>>> import numpy as np
>>> np.set_printoptions(precision=3, suppress=True, linewidth=100, floatmode="fixed")
>>> arr = np.array([[5, 3, 0, 3, 3, 3],
...     [5, 4, 0, 5, 2, 4],
...     [4, 4, 1, 2, 0, 3],
...     [1, 5, 1, 0, 0, 2]])
>>> arr[:, 5] = -1 * arr[:, 0]
>>> arr
array([[ 5,  3,  0,  3,  3, -5],
       [ 5,  4,  0,  5,  2, -5],
       [ 4,  4,  1,  2,  0, -4],
       [ 1,  5,  1,  0,  0, -1]])
>>> Y = arr / np.sqrt((arr ** 2).mean(axis=1, keepdims=True))
>>> np.linalg.norm(Y, axis=1)
array([2.449, 2.449, 2.449, 2.449])
>>> np.linalg.matrix_rank(arr - arr.mean(axis=1, keepdims=True))
np.int64(4)
>>> arr - arr.mean(axis=1, keepdims=True)
array([[ 3.500,  1.500, -1.500,  1.500,  1.500, -6.500],
       [ 3.167,  2.167, -1.833,  3.167,  0.167, -6.833],
       [ 2.833,  2.833, -0.167,  0.833, -1.167, -5.167],
       [ 0.000,  4.000,  0.000, -1.000, -1.000, -2.000]])
>>> w1 = np.array([[2, 0, 0, -1, 0, -1],
...     [0, 1, 0, 1, 2, 2],
...     [-1, 2, -2, 1, -1, -1],
...     [0, 0, -2, -2, 1, -1],
...     [0, -1, 1, 1, 1, 1],
...     [-1, 2, 0, -2, 2, 2]])
>>> coef = np.array([-2, 1, 4, -4, -1, 4])
>>> hid = np.maximum(arr @ w1 + coef, 0)
>>> print(np.linalg.matrix_rank(hid))
4
>>> print((hid > 0).mean(axis=0))
[0.750 0.250 0.500 0.750 0.750 0.250]
>>> W2 = np.array([[2, 1], [2, 2], [0, 2], [-2, 2], [2, 1], [-3, -3]])
>>> print(hid @ W2)
[[ 26  18]
 [ 34  17]
 [ 16  11]
 [-12  -2]]
>>> w1 @ W2
array([[ 9,  3],
       [-2,  0],
       [ 1,  3],
       [ 9, -4],
       [-5,  0],
       [ 4, -5]])
>>> print((hid @ W2).round(6).argmax(axis=1))
[0 0 0 1]
>>> arr.mean(axis=0)
array([ 3.750,  4.000,  0.500,  2.500,  1.250, -3.750])
>>> round(float(np.linalg.norm(arr)), 3)
15.906
>>> print(np.count_nonzero(arr))
19
>>> np.abs(arr).max()
np.int64(5)
>>> arr - arr[0]
array([[ 0,  0,  0,  0,  0,  0],
       [ 0,  1,  0,  2, -1,  0],
       [-1,  1,  1, -1, -3,  1],
       [-4,  2,  1, -3, -3,  4]])
>>> Y = arr[0, 0] * arr[1:] - np.outer(arr[1:, 0], arr[0])
>>> Y
array([[  0,   5,   0,  10,  -5,   0],
       [  0,   8,   5,  -2, -12,   0],
       [  0,  22,   5,  -3,  -3,   0]])
>>> np.flatnonzero(~Y.round(6).any(axis=1))
array([], dtype=int64)
>>> G = arr.T @ arr
>>> (arr @ arr.T).shape
(4, 4)
>>> np.diag(G)
array([67, 66,  2, 38, 13, 67])
>>> G
array([[ 67,  56,   5,  48,  25, -67],
       [ 56,  66,   9,  37,  17, -56],
       [  5,   9,   2,   2,   0,  -5],
       [ 48,  37,   2,  38,  19, -48],
       [ 25,  17,   0,  19,  13, -25],
       [-67, -56,  -5, -48, -25,  67]])
>>> np.allclose(G, G.T)
True
>>> print(np.trace(G), (arr ** 2).sum())
253 253
>>> np.linalg.svd(arr, compute_uv=False) ** 2
array([228.225,  19.967,   2.555,   2.253])
>>> s = 5 * 0.5 ** np.arange(4)
>>> rng = np.random.default_rng(75)
>>> M = rng.normal(size=(32, 4)) * rng.permutation(s)
>>> print(M)
[[-2.771  0.495  2.031  0.273]
 [ 1.275  0.031  2.227  0.664]
 [ 4.625 -0.189 -4.072 -0.881]
 [ 0.672 -0.204  7.995 -0.808]
 [-1.287 -1.117  0.958 -0.120]
 [-2.103 -0.735  4.965  0.786]
 [ 1.511  0.834  3.133 -0.357]
 [-0.031 -1.216  3.393 -0.345]
 [-1.325  0.457  1.876 -0.202]
 [-2.666 -0.919 -3.211  0.107]
 [ 1.547 -0.361  2.437 -1.291]
 [-0.091 -0.283 -8.950  0.601]
 [ 0.260  2.119  3.254 -0.140]
 [-5.877 -1.390  4.217  1.080]
 [ 0.746 -1.117  3.393 -0.212]
 [-3.318  0.947 -5.562 -0.203]
 [-2.461  1.089 -1.316 -0.210]
 [ 0.062  1.198 -3.358  0.576]
 [-2.155  1.321 -4.933 -0.410]
 [ 3.881  1.151  1.225 -0.005]
 [ 5.269 -0.061 -0.644 -0.619]
 [-1.869 -0.676 -5.194  0.638]
 [ 1.182 -0.289 -1.930  0.972]
 [-0.967  1.908 -3.174 -0.163]
 [ 3.181 -0.130  4.683 -0.190]
 [ 1.564  1.192 10.928  0.277]
 [ 1.007  0.536  0.957  0.012]
 [ 1.169  1.089 -7.289  0.762]
 [ 2.731  0.410 -4.088 -0.110]
 [-1.147  1.039 -2.292 -0.995]
 [-3.833 -1.107  3.748  1.055]
 [-2.336 -0.136  1.823 -1.011]]
>>> x = np.array([3, 2, -4, -4])
>>> rhs = M @ x
>>> print(np.round(np.linalg.pinv(M) @ M, 3) + 0)
[[1.000 0.000 0.000 0.000]
 [0.000 1.000 0.000 0.000]
 [0.000 0.000 1.000 0.000]
 [0.000 0.000 0.000 1.000]]
>>> np.linalg.solve(M.T @ M, M.T @ rhs)
array([ 3.000,  2.000, -4.000, -4.000])
>>> print(np.linalg.lstsq(M, rhs)[0])
[ 3.000  2.000 -4.000 -4.000]
>>> rhs = rhs + 0.02 * rng.normal(size=32)
>>> print(rhs)
[-16.519  -7.655  33.276 -27.117  -9.468 -30.777  -4.920 -14.714  -9.770   2.568  -0.669  32.565
  -7.434 -41.581 -12.750  14.978   0.912  13.701  17.573   9.067  20.704  11.286   6.791  14.269
  -8.690 -37.754   0.201  31.815  25.814  11.808 -32.925 -10.540]
>>> coef, *_ = np.linalg.lstsq(M, rhs)
>>> coef
array([ 2.998,  2.004, -4.000, -3.995])
>>> lab = M[:, 0] > np.median(M[:, 0])
>>> u = M[lab].mean(axis=0) - M[~lab].mean(axis=0)
>>> np.argsort(-np.abs(u).round(6), kind="stable")
array([0, 2, 1, 3])
>>> print(lab.astype(int))
[0 1 1 1 0 0 1 0 0 0 1 0 1 0 1 0 0 1 0 1 1 0 1 0 1 1 1 1 1 0 0 0]
>>> (((M - M.mean(axis=0)) @ u > 0) == lab).mean()
np.float64(0.875)
>>> W2 = M[[21, 10]].astype(float)
>>> for _ in range(7):
...     lab = np.linalg.norm(M[:, None] - W2, axis=-1).argmin(axis=1)
...     W2 = np.array([M[lab == j].mean(axis=0) for j in range(2)])
... 
>>> lab
array([1, 1, 0, 1, 1, 1, 1, 1, 1, 0, 1, 0, 1, 1, 1, 0, 0, 0, 0, 1, 1, 0, 0, 0, 1, 1, 1, 0, 0, 0, 1,
       1])
>>> np.bincount(lab)
array([13, 19])
>>> np.abs(W2[1] - W2[0]).argmax()
np.int64(2)
>>> W2
array([[-0.377,  0.511, -4.259,  0.053],
       [ 0.071, -0.040,  3.295, -0.061]])
>>> m1 = np.load("run8.npy")
>>> m1
array([[ 1.000,  1.000, -1.000,  0.000],
       [ 8.000,  2.000,  0.000,  5.000],
       [14.000,  6.000, -4.000,  5.000],
       [-6.000, -2.000,  2.000, -3.000]])
>>> ev, V = np.linalg.eig(m1)
>>> print(np.sort(np.linalg.eigvals(np.linalg.inv(m1))))
[-1.000 -0.500 -0.333  0.500]
>>> np.sort(np.linalg.eigvals(m1.T))
array([-3.000, -2.000, -1.000,  2.000])
>>> np.round(np.linalg.norm(m1, 1), 3), np.round(np.linalg.norm(m1, np.inf), 3)
(np.float64(29.0), np.float64(29.0))
>>> np.round(np.linalg.norm(m1, "nuc"), 3)
np.float64(24.491)
>>> m1[3] @ m1[2]
np.float64(-119.0)
>>> round(np.linalg.norm(m1[3], 1), 3), round(np.linalg.norm(m1[3], np.inf), 3)
(np.float64(13.0), np.float64(6.0))
>>> round(float(np.linalg.norm(m1[3] - m1[2])), 3)
23.749
>>> round(float(np.linalg.norm(m1) ** 2 / np.linalg.norm(m1, 2) ** 2), 3)
1.026
>>> A = np.array([[-14, -4, -4, -1, -2, 6],
...     [-8, -12, 5, 8, -7, -2],
...     [8, 1, 6, -5, 1, -4],
...     [-1, -7, 6, -9, 4, 5],
...     [-2, 5, 2, 4, -3, -1],
...     [-9, 1, 1, -6, 5, -4]])
>>> q, V = np.linalg.qr(A[:, :3])[0], np.linalg.qr(A[:, 3:])[0]
>>> s = np.linalg.svd(q.T @ V, compute_uv=False)
>>> s
array([0.781, 0.644, 0.027])
>>> lab = rng.permutation(6)
>>> lab
array([3, 0, 4, 1, 5, 2])
>>> Y = A[lab][:, lab]
>>> print(round(float(np.linalg.det(Y)), 3), round(np.linalg.det(A[lab]), 3))
675936.0 675936.0
>>> np.allclose(Y, A)
False
>>> print(np.sort(np.abs(np.linalg.eigvals(Y))))
[ 5.016  5.016 12.668 12.668 12.938 12.938]
>>> Y
array([[ -9,  -1,   4,  -7,   5,   6],
       [ -1, -14,  -2,  -4,   6,  -4],
       [  4,  -2,  -3,   5,  -1,   2],
       [  8,  -8,  -7, -12,  -2,   5],
       [ -6,  -9,   5,   1,  -4,   1],
       [ -5,   8,   1,   1,  -4,   6]])
>>> np.trace(Y)
np.int64(-36)
>>> proj = np.triu(np.array([[0, -1, -2, 1], [0, -1, 3, 1], [0, -2, 2, -3], [2, -1, 2, -2]]), 1) + np.eye(4)
>>> Y = proj @ m1 @ np.linalg.inv(proj)
>>> np.poly(Y)
array([  1.000,   4.000,  -1.000, -16.000, -12.000])
>>> proj @ m1 - m1 @ proj
array([[-42.000, -15.000,   9.000, -23.000],
       [ 36.000,  24.000,   0.000,   2.000],
       [ 18.000,  20.000,   4.000, -23.000],
       [  0.000,  -6.000,  -6.000,  14.000]])
>>> x = np.array([-9, -4, 2, -6, 3, 5])
>>> rhs = A @ x
>>> rhs
array([164,  51, -51, 140, -36, 110])
>>> np.round(np.linalg.solve(A, A[:, 0]), 3) + 0
array([1.000, 0.000, 0.000, 0.000, 0.000, 0.000])
>>> np.round(np.linalg.solve(A.T, A[1]), 3) + 0
array([0.000, 1.000, 0.000, 0.000, 0.000, 0.000])
>>> np.linalg.solve(A, rhs + A[:, 3])
array([-9.000, -4.000,  2.000, -5.000,  3.000,  5.000])
>>> Y = np.array([[0, 2], [3, 2], [1, 3], [2, 2], [2, 0], [0, 3]])
>>> np.linalg.matrix_rank(np.vstack([A, Y.T]))
np.int64(6)
>>> A @ Y
array([[-22, -32],
       [-29, -15],
       [  1,  14],
       [-25,  -1],
       [ 19,  17],
       [  2, -37]])
>>> np.einsum("ij,ij->i", A, A)
array([269, 350, 143, 208,  59, 160])
>>> np.linalg.matrix_rank(A @ Y)
np.int64(2)
>>> print(np.einsum("ij->j", A))
[-26 -16  16  -9  -2   0]
>>> Y.T @ A.T
array([[-22, -29,   1, -25,  19,   2],
       [-32, -15,  14,  -1,  17, -37]])
>>> np.einsum("ik,kj->ij", A, Y)
array([[-22, -32],
       [-29, -15],
       [  1,  14],
       [-25,  -1],
       [ 19,  17],
       [  2, -37]])
>>> F = np.loadtxt("x.csv", delimiter=",")
>>> F
array([[-0.045,  0.581,  0.813],
       [ 0.581,  0.677, -0.452],
       [ 0.813, -0.452,  0.368]])
>>> ev, V = np.linalg.eigh(F)
>>> x = np.array([-1, -2, 4])
>>> round(x @ F @ x / (x @ x), 3), np.round(ev[0], 3), ev[-1]
(np.float64(0.552), np.float64(-1.0), np.float64(1.0))
>>> np.round(V * np.abs(ev) @ V.T, 3) + 0
array([[1.000, 0.000, 0.000],
       [0.000, 1.000, 0.000],
       [0.000, 0.000, 1.000]])
>>> V * np.maximum(ev, 0) @ V.T
array([[ 0.477,  0.290,  0.406],
       [ 0.290,  0.839, -0.226],
       [ 0.406, -0.226,  0.684]])
>>> np.linalg.eigvalsh(F[1:, 1:])
array([0.045, 1.000])
>>> feats = (rng.random((7, 7)) < 0.3) + np.eye(7)
>>> feats /= feats.sum(axis=1, keepdims=True)
>>> print(feats)
[[1.000 0.000 0.000 0.000 0.000 0.000 0.000]
 [0.000 0.200 0.200 0.200 0.200 0.200 0.000]
 [0.000 0.000 1.000 0.000 0.000 0.000 0.000]
 [0.000 0.000 0.250 0.250 0.000 0.250 0.250]
 [0.500 0.000 0.000 0.000 0.500 0.000 0.000]
 [0.000 0.500 0.000 0.000 0.000 0.500 0.000]
 [0.333 0.000 0.000 0.000 0.000 0.333 0.333]]
>>> round(np.abs(np.linalg.eigvals(feats)).max(), 3)
np.float64(1.0)
>>> feats.inv()
Traceback (most recent call last):
  File "<python-input-110>", line 1, in <module>
    feats.inv()
    ^^^^^^^^^
AttributeError: 'numpy.ndarray' object has no attribute 'inv'
>>> (feats - feats.T) / 2
array([[ 0.000,  0.000,  0.000,  0.000, -0.250,  0.000, -0.167],
       [ 0.000,  0.000,  0.100,  0.100,  0.100, -0.150,  0.000],
       [ 0.000, -0.100,  0.000, -0.125,  0.000,  0.000,  0.000],
       [ 0.000, -0.100,  0.125,  0.000,  0.000,  0.125,  0.125],
       [ 0.250, -0.100,  0.000,  0.000,  0.000,  0.000,  0.000],
       [ 0.000,  0.150,  0.000, -0.125,  0.000,  0.000, -0.167],
       [ 0.167,  0.000,  0.000, -0.125,  0.000,  0.167,  0.000]])
>>> np.allclose(feats, feats.T)
False
>>> np.allclose(feats @ feats.T, feats.T @ feats)
False
>>> np.linalg.matrix_power(feats, 2)
array([[1.000, 0.000, 0.000, 0.000, 0.000, 0.000, 0.000],
       [0.100, 0.140, 0.290, 0.090, 0.140, 0.190, 0.050],
       [0.000, 0.000, 1.000, 0.000, 0.000, 0.000, 0.000],
       [0.083, 0.125, 0.312, 0.062, 0.000, 0.271, 0.146],
       [0.750, 0.000, 0.000, 0.000, 0.250, 0.000, 0.000],
       [0.000, 0.350, 0.100, 0.100, 0.100, 0.350, 0.000],
       [0.444, 0.167, 0.000, 0.000, 0.000, 0.278, 0.111]])
>>> assert feats == feats.T
Traceback (most recent call last):
  File "<python-input-115>", line 1, in <module>
    assert feats == feats.T
           ^^^^^^^^^^^^^^^^
ValueError: The truth value of an array with more than one element is ambiguous. Use a.any() or a.all()
